$ ipython --no-banner

In [1]: import numpy as np

In [2]: from numpy import linalg as LA

In [3]: np.set_printoptions(precision=4, suppress=True, linewidth=200)

In [4]: rd = lambda a: np.round(a, 4) + 0

In [5]: feats = np.load("run8.npy")

In [6]: feats
Out[6]: 
array([[  7.2115,  -5.4086,   3.7417,  -2.2013,  -1.5567, -10.1872],
       [ -5.5849,   3.9926,  -9.4856,  -0.4512,  -1.7012,  -9.9433],
       [  7.6179,  -5.8029,   5.403 ,  -1.7578,  -1.0322,  -6.9151],
       [  8.1426,  -6.1504,  10.1159,  -0.4435,   0.9495,   4.5318],
       [-14.0764,  10.5267, -10.432 ,   3.2939,   1.5509,  11.4844],
       [  0.0319,   0.054 ,   0.0855,  -0.0032,   0.0757,  -0.0028],
       [ -4.9434,   3.2553, -13.4524,  -2.3691,  -3.9978, -23.8973],
       [ -5.4074,   3.5625, -15.4933,  -2.8074,  -4.4804, -26.987 ],
       [-14.8763,  10.8879, -12.152 ,   2.8436,   1.0851,   8.3179],
       [  7.8565,  -6.0414,   2.2147,  -3.1004,  -2.3363, -15.7775],
       [  4.7973,  -3.2637,  13.7026,   2.5284,   3.8297,  24.0358],
       [ 13.9687, -10.6256,  13.3938,  -2.1892,  -0.2876,  -2.808 ],
       [-14.0635,  10.7191,  -7.4456,   4.4205,   3.0711,  19.9637],
       [ -4.7502,   3.3237, -10.5926,  -1.1454,  -2.6041, -15.3301],
       [ -9.3146,   6.6583, -16.6314,  -1.3199,  -3.4231, -19.0968],
       [  7.5536,  -5.8895,   5.6348,  -1.8377,  -1.165 ,  -7.0078],
       [ 10.0602,  -7.2452,  15.2163,   0.4994,   2.3016,  13.7555],
       [-17.8799,  13.3759, -14.6262,   3.5349,   1.3833,  10.5139],
       [  0.1334,  -0.452 ,  -6.0912,  -2.3467,  -2.5447, -17.4394],
       [ 11.9998,  -8.8898,  11.1667,  -1.9833,  -0.4082,  -3.1618],
       [ 10.6192,  -7.6341,  17.0909,   0.7174,   2.8441,  16.6648],
       [-15.8669,  11.5281, -18.5277,   1.4371,  -1.3408,  -6.378 ],
       [-16.9694,  12.6999, -19.0391,   1.787 ,  -0.8004,  -3.5983],
       [ -7.9378,   6.2487,   0.6163,   4.1976,   3.8938,  24.1882]])

In [7]: x0 = np.array([1, 1, 0, -2, 0, 1])

In [8]: target = feats @ x0

In [9]: rd(LA.lstsq(feats, target)[0])
Out[9]: array([ 1.,  1.,  0., -2.,  0.,  1.])

In [10]: rd(LA.solve(feats.T @ feats, feats.T @ target))
Out[10]: array([ 1.,  1.,  0., -2.,  0.,  1.])

In [11]: try:
    ...:     LA.solve(feats, target)
    ...: except LA.LinAlgError as e:
    ...:     print("failed:", e)
    ...: 
failed: Last 2 dimensions of the array must be square

In [12]: rd(LA.pinv(feats) @ feats)
Out[12]: 
array([[1., 0., 0., 0., 0., 0.],
       [0., 1., 0., 0., 0., 0.],
       [0., 0., 1., 0., 0., 0.],
       [0., 0., 0., 1., 0., 0.],
       [0., 0., 0., 0., 1., 0.],
       [0., 0., 0., 0., 0., 1.]])

In [13]: rng = np.random.default_rng(895)

In [14]: target = target + 0.1 * rng.normal(size=24)

In [15]: rd(target)
Out[15]: 
array([ -4.1883, -10.656 ,  -1.5117,   7.3746,   1.459 ,   0.0983, -20.8712, -23.1829,  -1.3859,  -7.7358,  20.5196,   5.0705,   7.7443, -14.3191, -19.0162,  -1.6572,  15.6979,  -1.2092, -13.1843,
         4.0355,  18.1156, -13.7156, -11.4108,  13.9289])

In [16]: coef, *_ = LA.lstsq(feats, target)

In [17]: coef.round()
Out[17]: array([ 1.,  1., -0., -2., -0.,  1.])

In [18]: rd(feats.T @ (target - feats @ coef))
Out[18]: array([0., 0., 0., 0., 0., 0.])

In [19]: rd(coef)
Out[19]: array([ 1.2397,  0.7358, -0.4097, -1.9794, -0.4619,  1.2231])

In [20]: idx = feats[:, 0] > np.median(feats[:, 0])

In [21]: f = feats[idx].mean(axis=0) - feats[~idx].mean(axis=0)

In [22]: idx.astype(int)
Out[22]: array([1, 0, 1, 1, 0, 1, 0, 0, 0, 1, 1, 1, 0, 0, 0, 1, 1, 0, 1, 1, 1, 0, 0, 0])

In [23]: np.argsort(-np.abs(f).round(6), kind="stable")
Out[23]: array([2, 0, 1, 5, 3, 4])

In [24]: ((feats - feats.mean(axis=0)) @ f > 0).astype(int)
Out[24]: array([1, 0, 1, 1, 0, 1, 0, 0, 0, 1, 1, 1, 0, 0, 0, 1, 1, 0, 0, 1, 1, 0, 0, 0])
